$ ipython --no-banner

In [1]: import numpy as np

In [2]: np.set_printoptions(precision=3, suppress=True, linewidth=140, legacy="1.25")

In [3]: E = np.load("case12.npy")

In [4]: print(E)
[[-2.  0. -3. -3.  0. -3.  0. -3. -3. -3.  0.  0. -3.]
 [ 0. -2.  0.  0. -3.  0. -3.  0.  0.  0. -3. -3.  0.]
 [-3.  0. -2. -3.  0. -3.  0. -3. -3. -3.  0.  0. -3.]
 [-3.  0. -3. -2.  0. -3.  0. -3. -3. -3.  0.  0. -3.]
 [ 0. -3.  0.  0. -2.  0. -3.  0.  0.  0. -3. -3.  0.]
 [-3.  0. -3. -3.  0. -2.  0. -3. -3. -3.  0.  0. -3.]
 [ 0. -3.  0.  0. -3.  0. -2.  0.  0.  0. -3. -3.  0.]
 [-3.  0. -3. -3.  0. -3.  0. -2. -3. -3.  0.  0. -3.]
 [-3.  0. -3. -3.  0. -3.  0. -3. -2. -3.  0.  0. -3.]
 [-3.  0. -3. -3.  0. -3.  0. -3. -3. -2.  0.  0. -3.]
 [ 0. -3.  0.  0. -3.  0. -3.  0.  0.  0. -2. -3.  0.]
 [ 0. -3.  0.  0. -3.  0. -3.  0.  0.  0. -3. -2.  0.]
 [-3.  0. -3. -3.  0. -3.  0. -3. -3. -3.  0.  0. -2.]]

In [5]: B = np.array([[0, 4],
   ...:     [0, -2],
   ...:     [5, 4],
   ...:     [1, 4],
   ...:     [3, -2],
   ...:     [4, -5],
   ...:     [-5, -1],
   ...:     [3, -1],
   ...:     [3, -5],
   ...:     [0, 4],
   ...:     [5, 2],
   ...:     [4, 1],
   ...:     [-2, -2]])

In [6]: print(np.einsum("ik,kj->ij", E, B))
[[-42.  -5.]
 [-21.   4.]
 [-37.  -5.]
 [-41.  -5.]
 [-18.   4.]
 [-38. -14.]
 [-26.   5.]
 [-39. -10.]
 [-39. -14.]
 [-42.  -5.]
 [-16.   8.]
 [-17.   7.]
 [-44. -11.]]

In [7]: np.einsum("ik,kj->ji", E, B)
Out[7]: 
array([[-42., -21., -37., -41., -18., -38., -26., -39., -39., -42., -16., -17., -44.],
       [ -5.,   4.,  -5.,  -5.,   4., -14.,   5., -10., -14.,  -5.,   8.,   7., -11.]])

In [8]: print(np.linalg.matrix_rank(E @ B))
2

In [9]: np.einsum("ij->j", E)
Out[9]: array([-23., -14., -23., -23., -14., -23., -14., -23., -23., -23., -14., -14., -23.])

In [10]: np.vstack([E, B.T]).shape
Out[10]: (15, 13)

In [11]: np.einsum("ij,ij->i", E, E)
Out[11]: array([67., 40., 67., 67., 40., 67., 40., 67., 67., 67., 40., 40., 67.])

In [12]: E @ B
Out[12]: 
array([[-42.,  -5.],
       [-21.,   4.],
       [-37.,  -5.],
       [-41.,  -5.],
       [-18.,   4.],
       [-38., -14.],
       [-26.,   5.],
       [-39., -10.],
       [-39., -14.],
       [-42.,  -5.],
       [-16.,   8.],
       [-17.,   7.],
       [-44., -11.]])

In [13]: vals, V = np.linalg.eigh(E)

In [14]: x0 = np.array([-3, 3, 0, 2, -2, -1, -1, 1, -2, -3, 0, 1, 3])

In [15]: np.abs(E).sum(axis=1).max(), np.abs(vals).max()
Out[15]: (23.0, 23.0)

In [16]: [round(float(np.linalg.det(E[:i, :i])), 2) + 0 for i in range(1, 14)]
Out[16]: 
[-2.0,
 4.0,
 10.0,
 16.0,
 40.0,
 55.0,
 88.0,
 112.0,
 136.0,
 160.0,
 220.0,
 280.0,
 322.0]

In [17]: round(float(np.linalg.det(E)), 3)
Out[17]: 322.0

In [18]: data = np.loadtxt("out16.csv", delimiter=",")

In [19]: data
Out[19]: 
array([[0., 0., 0., 0., 0., 1., 0., 0., 1., 1., 0., 0.],
       [0., 0., 0., 1., 0., 0., 0., 1., 0., 0., 1., 1.],
       [0., 0., 0., 0., 1., 1., 1., 0., 1., 1., 0., 0.],
       [0., 1., 0., 0., 0., 0., 0., 1., 0., 0., 1., 0.],
       [0., 0., 1., 0., 0., 1., 0., 0., 1., 0., 0., 0.],
       [1., 0., 1., 0., 1., 0., 1., 0., 0., 1., 0., 0.],
       [0., 0., 1., 0., 0., 1., 0., 0., 1., 1., 0., 0.],
       [0., 1., 0., 1., 0., 0., 0., 0., 0., 0., 1., 1.],
       [1., 0., 1., 0., 1., 0., 1., 0., 0., 1., 0., 0.],
       [1., 0., 1., 0., 0., 1., 1., 0., 1., 0., 0., 0.],
       [0., 1., 0., 1., 0., 0., 0., 1., 0., 0., 0., 1.],
       [0., 1., 0., 0., 0., 0., 0., 1., 0., 0., 1., 0.]])

In [20]: round(float(np.linalg.det(data)), 3)
Out[20]: 0.0

In [21]: np.flatnonzero(np.linalg.matrix_power((data != 0) + (data.T != 0) + np.eye(12), 12)[4])
Out[21]: array([0, 2, 4, 5, 6, 8, 9])

In [22]: data @ data
Out[22]: 
array([[3., 0., 3., 0., 2., 1., 3., 0., 1., 2., 0., 0.],
       [0., 4., 0., 2., 0., 0., 0., 3., 0., 0., 3., 2.],
       [3., 0., 5., 0., 2., 3., 3., 0., 3., 3., 0., 0.],
       [0., 2., 0., 3., 0., 0., 0., 2., 0., 0., 2., 3.],
       [2., 0., 2., 0., 3., 1., 3., 0., 1., 3., 0., 0.],
       [1., 0., 3., 0., 1., 5., 2., 0., 5., 3., 0., 0.],
       [3., 0., 3., 0., 3., 2., 4., 0., 2., 3., 0., 0.],
       [0., 3., 0., 2., 0., 0., 0., 4., 0., 0., 3., 2.],
       [1., 0., 3., 0., 1., 5., 2., 0., 5., 3., 0., 0.],
       [2., 0., 3., 0., 3., 3., 3., 0., 3., 5., 0., 0.],
       [0., 3., 0., 2., 0., 0., 0., 3., 0., 0., 4., 2.],
       [0., 2., 0., 3., 0., 0., 0., 2., 0., 0., 2., 3.]])

In [23]: (np.linalg.matrix_power((data != 0) + (data.T != 0) + np.eye(12), 12) > 0).astype(int)
Out[23]: 
array([[1, 0, 1, 0, 1, 1, 1, 0, 1, 1, 0, 0],
       [0, 1, 0, 1, 0, 0, 0, 1, 0, 0, 1, 1],
       [1, 0, 1, 0, 1, 1, 1, 0, 1, 1, 0, 0],
       [0, 1, 0, 1, 0, 0, 0, 1, 0, 0, 1, 1],
       [1, 0, 1, 0, 1, 1, 1, 0, 1, 1, 0, 0],
       [1, 0, 1, 0, 1, 1, 1, 0, 1, 1, 0, 0],
       [1, 0, 1, 0, 1, 1, 1, 0, 1, 1, 0, 0],
       [0, 1, 0, 1, 0, 0, 0, 1, 0, 0, 1, 1],
       [1, 0, 1, 0, 1, 1, 1, 0, 1, 1, 0, 0],
       [1, 0, 1, 0, 1, 1, 1, 0, 1, 1, 0, 0],
       [0, 1, 0, 1, 0, 0, 0, 1, 0, 0, 1, 1],
       [0, 1, 0, 1, 0, 0, 0, 1, 0, 0, 1, 1]])

In [24]: print(np.trace(data @ data @ data) // 6)
18.0

In [25]: Lm = np.diag(data.sum(axis=1)) - data

In [26]: round(np.linalg.det(Lm[1:, 1:]))
Out[26]: 0

In [27]: Lm @ np.ones(12)
Out[27]: array([0., 0., 0., 0., 0., 0., 0., 0., 0., 0., 0., 0.])

In [28]: Lm
Out[28]: 
array([[ 3.,  0.,  0.,  0.,  0., -1.,  0.,  0., -1., -1.,  0.,  0.],
       [ 0.,  4.,  0., -1.,  0.,  0.,  0., -1.,  0.,  0., -1., -1.],
       [ 0.,  0.,  5.,  0., -1., -1., -1.,  0., -1., -1.,  0.,  0.],
       [ 0., -1.,  0.,  3.,  0.,  0.,  0., -1.,  0.,  0., -1.,  0.],
       [ 0.,  0., -1.,  0.,  3., -1.,  0.,  0., -1.,  0.,  0.,  0.],
       [-1.,  0., -1.,  0., -1.,  5., -1.,  0.,  0., -1.,  0.,  0.],
       [ 0.,  0., -1.,  0.,  0., -1.,  4.,  0., -1., -1.,  0.,  0.],
       [ 0., -1.,  0., -1.,  0.,  0.,  0.,  4.,  0.,  0., -1., -1.],
       [-1.,  0., -1.,  0., -1.,  0., -1.,  0.,  5., -1.,  0.,  0.],
       [-1.,  0., -1.,  0.,  0., -1., -1.,  0., -1.,  5.,  0.,  0.],
       [ 0., -1.,  0., -1.,  0.,  0.,  0., -1.,  0.,  0.,  4., -1.],
       [ 0., -1.,  0.,  0.,  0.,  0.,  0., -1.,  0.,  0., -1.,  3.]])

In [29]: rank = np.linalg.matrix_rank(data)

In [30]: rank
Out[30]: 10

In [31]: ns = np.linalg.svd(data)[2][rank:].T

In [32]: print(np.round(ns @ ns.T, 3) + 0)
[[ 0.   0.   0.   0.   0.   0.   0.   0.   0.   0.   0.   0. ]
 [ 0.   0.   0.   0.   0.   0.   0.   0.   0.   0.   0.   0. ]
 [ 0.   0.   0.   0.   0.   0.   0.   0.   0.   0.   0.   0. ]
 [ 0.   0.   0.   0.5  0.   0.   0.   0.   0.   0.   0.  -0.5]
 [ 0.   0.   0.   0.   0.   0.   0.   0.   0.   0.   0.   0. ]
 [ 0.   0.   0.   0.   0.   0.5  0.   0.  -0.5  0.   0.   0. ]
 [ 0.   0.   0.   0.   0.   0.   0.   0.   0.   0.   0.   0. ]
 [ 0.   0.   0.   0.   0.   0.   0.   0.   0.   0.   0.   0. ]
 [ 0.   0.   0.   0.   0.  -0.5  0.   0.   0.5  0.   0.   0. ]
 [ 0.   0.   0.   0.   0.   0.   0.   0.   0.   0.   0.   0. ]
 [ 0.   0.   0.   0.   0.   0.   0.   0.   0.   0.   0.   0. ]
 [ 0.   0.   0.  -0.5  0.   0.   0.   0.   0.   0.   0.   0.5]]

In [33]: print(np.allclose(data @ ns, 0))
True

In [34]: np.round(data @ ns, 3) + 0
Out[34]: 
array([[0., 0.],
       [0., 0.],
       [0., 0.],
       [0., 0.],
       [0., 0.],
       [0., 0.],
       [0., 0.],
       [0., 0.],
       [0., 0.],
       [0., 0.],
       [0., 0.],
       [0., 0.]])

In [35]: B = np.array([[2, 0], [2, -1], [-2, -2]])

In [36]: M = np.tile(B, (2, 3))

In [37]: M
Out[37]: 
array([[ 2,  0,  2,  0,  2,  0],
       [ 2, -1,  2, -1,  2, -1],
       [-2, -2, -2, -2, -2, -2],
       [ 2,  0,  2,  0,  2,  0],
       [ 2, -1,  2, -1,  2, -1],
       [-2, -2, -2, -2, -2, -2]])

In [38]: B = M / np.sqrt((M ** 2).mean(axis=1, keepdims=True))

In [39]: np.linalg.matrix_rank(M - M.mean(axis=1, keepdims=True))
Out[39]: 1

In [40]: B[3]
Out[40]: array([1.414, 0.   , 1.414, 0.   , 1.414, 0.   ])

In [41]: print(np.linalg.norm(B, axis=1))
[2.449 2.449 2.449 2.449 2.449 2.449]

In [42]: U, sigma, VT = np.linalg.svd(M)

In [43]: V = VT[:(sigma > 1e-8).sum()]

In [44]: rng = np.random.default_rng(78998)

In [45]: x0 = M[0] + -2 * M[2] + rng.integers(2) * np.eye(6)[4]

In [46]: x0
Out[46]: array([6., 4., 6., 4., 7., 4.])

In [47]: np.diag(V.T @ V)
Out[47]: array([0.333, 0.333, 0.333, 0.333, 0.333, 0.333])

In [48]: np.allclose(V.T @ V @ x0, x0)
Out[48]: False

In [49]: K = np.load("layer12.npy")

In [50]: K
Out[50]: 
array([[-0.3,  0.6,  1.1, -0.4, -0.7,  1.7,  0.4,  1.3,  1.5,  1.5, -0.7,  1.4,  0.3,  0.2],
       [-1.3, -2.2,  0.3, -0.8, -0.5,  0.3,  2. , -0.7, -1.6, -0.8, -0.6, -1.2, -0.7, -0.5],
       [-1.2, -1. , -1.1, -2.2, -0.5, -0.5, -1.1, -1.1, -0.6,  0. , -1.3,  1.1,  0.7,  0.7],
       [ 1.7, -1.2, -0.6, -0.4,  0. , -0.5, -1.5, -0.1,  0.4, -0.1,  0.7, -0.3, -1.6,  0.6],
       [-0.5,  0.1,  1.3, -0.1, -0.4,  1.1,  0.9,  1.2,  0.1,  0.2, -0.3, -0.8,  0.1, -0.7]])

In [51]: U, sigma, VT = np.linalg.svd(K, full_matrices=False)

In [52]: print(np.round(VT @ VT.T, 3) + 0)
[[1. 0. 0. 0. 0.]
 [0. 1. 0. 0. 0.]
 [0. 0. 1. 0. 0.]
 [0. 0. 0. 1. 0.]
 [0. 0. 0. 0. 1.]]

In [53]: U.shape, sigma.shape, VT.shape
Out[53]: ((5, 5), (5,), (5, 14))

In [54]: print(np.round(U.T @ K @ VT.T, 3) + 0)
[[4.82  0.    0.    0.    0.   ]
 [0.    4.467 0.    0.    0.   ]
 [0.    0.    3.832 0.    0.   ]
 [0.    0.    0.    2.572 0.   ]
 [0.    0.    0.    0.    1.005]]

In [55]: np.round(U.T @ U, 3) + 0
Out[55]: 
array([[1., 0., 0., 0., 0.],
       [0., 1., 0., 0., 0.],
       [0., 0., 1., 0., 0.],
       [0., 0., 0., 1., 0.],
       [0., 0., 0., 0., 1.]])

In [56]: np.round(np.sqrt((sigma ** 2).sum()), 3), np.round(np.linalg.norm(K), 3)
Out[56]: (8.093, 8.093)
